$ python3 -q
>>> import numpy as np
>>> np.set_printoptions(precision=2, suppress=True, linewidth=120, sign=" ")
>>> rnd = lambda a: np.round(a, 2) + 0
>>> u = np.array([0, 1, 1, 1, 2, 2, 2, 1, 0, 2])
>>> g = np.array([0, 2, 0, 2, -1, 0, -1, 2, -1])
>>> E = u[:, None] + g[None, :]
>>> E
array([[ 0,  2,  0,  2, -1,  0, -1,  2, -1],
       [ 1,  3,  1,  3,  0,  1,  0,  3,  0],
       [ 1,  3,  1,  3,  0,  1,  0,  3,  0],
       [ 1,  3,  1,  3,  0,  1,  0,  3,  0],
       [ 2,  4,  2,  4,  1,  2,  1,  4,  1],
       [ 2,  4,  2,  4,  1,  2,  1,  4,  1],
       [ 2,  4,  2,  4,  1,  2,  1,  4,  1],
       [ 1,  3,  1,  3,  0,  1,  0,  3,  0],
       [ 0,  2,  0,  2, -1,  0, -1,  2, -1],
       [ 2,  4,  2,  4,  1,  2,  1,  4,  1]])
>>> th = np.radians(118)
>>> r_ = np.eye(9)
>>> r_[8, 8] = r_[0, 0] = np.cos(th)
>>> r_[8, 0], r_[0, 8] = -np.sin(th), np.sin(th)
>>> rnd(r_)
array([[-0.47,  0.  ,  0.  ,  0.  ,  0.  ,  0.  ,  0.  ,  0.  ,  0.88],
       [ 0.  ,  1.  ,  0.  ,  0.  ,  0.  ,  0.  ,  0.  ,  0.  ,  0.  ],
       [ 0.  ,  0.  ,  1.  ,  0.  ,  0.  ,  0.  ,  0.  ,  0.  ,  0.  ],
       [ 0.  ,  0.  ,  0.  ,  1.  ,  0.  ,  0.  ,  0.  ,  0.  ,  0.  ],
       [ 0.  ,  0.  ,  0.  ,  0.  ,  1.  ,  0.  ,  0.  ,  0.  ,  0.  ],
       [ 0.  ,  0.  ,  0.  ,  0.  ,  0.  ,  1.  ,  0.  ,  0.  ,  0.  ],
       [ 0.  ,  0.  ,  0.  ,  0.  ,  0.  ,  0.  ,  1.  ,  0.  ,  0.  ],
       [ 0.  ,  0.  ,  0.  ,  0.  ,  0.  ,  0.  ,  0.  ,  1.  ,  0.  ],
       [-0.88,  0.  ,  0.  ,  0.  ,  0.  ,  0.  ,  0.  ,  0.  , -0.47]])
>>> other = E @ r_.T
>>> rnd(np.abs(other - E).max(axis=0))
array([ 2.06,  0.  ,  0.  ,  0.  ,  0.  ,  0.  ,  0.  ,  0.  ,  3.24])
>>> rnd(np.linalg.svd(E, compute_uv=False)), rnd(np.linalg.svd(other, compute_uv=False))
(array([ 19.59,   4.29,   0.  ,   0.  ,   0.  ,   0.  ,   0.  ,   0.  ,   0.  ]), array([ 19.59,   4.29,   0.  ,   0.  ,   0.  ,   0.  ,   0.  ,   0.  ,   0.  ]))
>>> rnd(np.linalg.det(r_)), rnd(np.trace(r_))
(np.float64(1.0), np.float64(6.06))
>>> left, s, VT = np.linalg.svd(E)
>>> vecs = VT[:(s > 1e-8).sum()]
>>> rng = np.random.default_rng(78897)
>>> vec = E[0] + -1 * E[9] + rng.integers(2) * np.eye(9)[1]
>>> vec
array([-2., -1., -2., -2., -2., -2., -2., -2., -2.])
>>> rnd(np.linalg.norm(vec - vecs.T @ vecs @ vec))
np.float64(0.83)
>>> np.linalg.matrix_rank(np.vstack([E, vec]))
np.int64(3)
>>> rnd(np.diag(vecs.T @ vecs))
array([ 0.12,  0.31,  0.12,  0.31,  0.24,  0.12,  0.24,  0.31,  0.24])
>>> np.allclose(E[:-1].T @ np.linalg.lstsq(E[:-1].T, E[-1])[0], E[-1])
True
>>> rnd(np.trace(np.linalg.pinv(E) @ E))
np.float64(2.0)
>>> np.unique(E.round(6), axis=0).shape
(3, 9)
>>> rnd(E @ np.linalg.pinv(E) @ E)
array([[ 0.,  2.,  0.,  2., -1.,  0., -1.,  2., -1.],
       [ 1.,  3.,  1.,  3.,  0.,  1.,  0.,  3.,  0.],
       [ 1.,  3.,  1.,  3.,  0.,  1.,  0.,  3.,  0.],
       [ 1.,  3.,  1.,  3.,  0.,  1.,  0.,  3.,  0.],
       [ 2.,  4.,  2.,  4.,  1.,  2.,  1.,  4.,  1.],
       [ 2.,  4.,  2.,  4.,  1.,  2.,  1.,  4.,  1.],
       [ 2.,  4.,  2.,  4.,  1.,  2.,  1.,  4.,  1.],
       [ 1.,  3.,  1.,  3.,  0.,  1.,  0.,  3.,  0.],
       [ 0.,  2.,  0.,  2., -1.,  0., -1.,  2., -1.],
       [ 2.,  4.,  2.,  4.,  1.,  2.,  1.,  4.,  1.]])
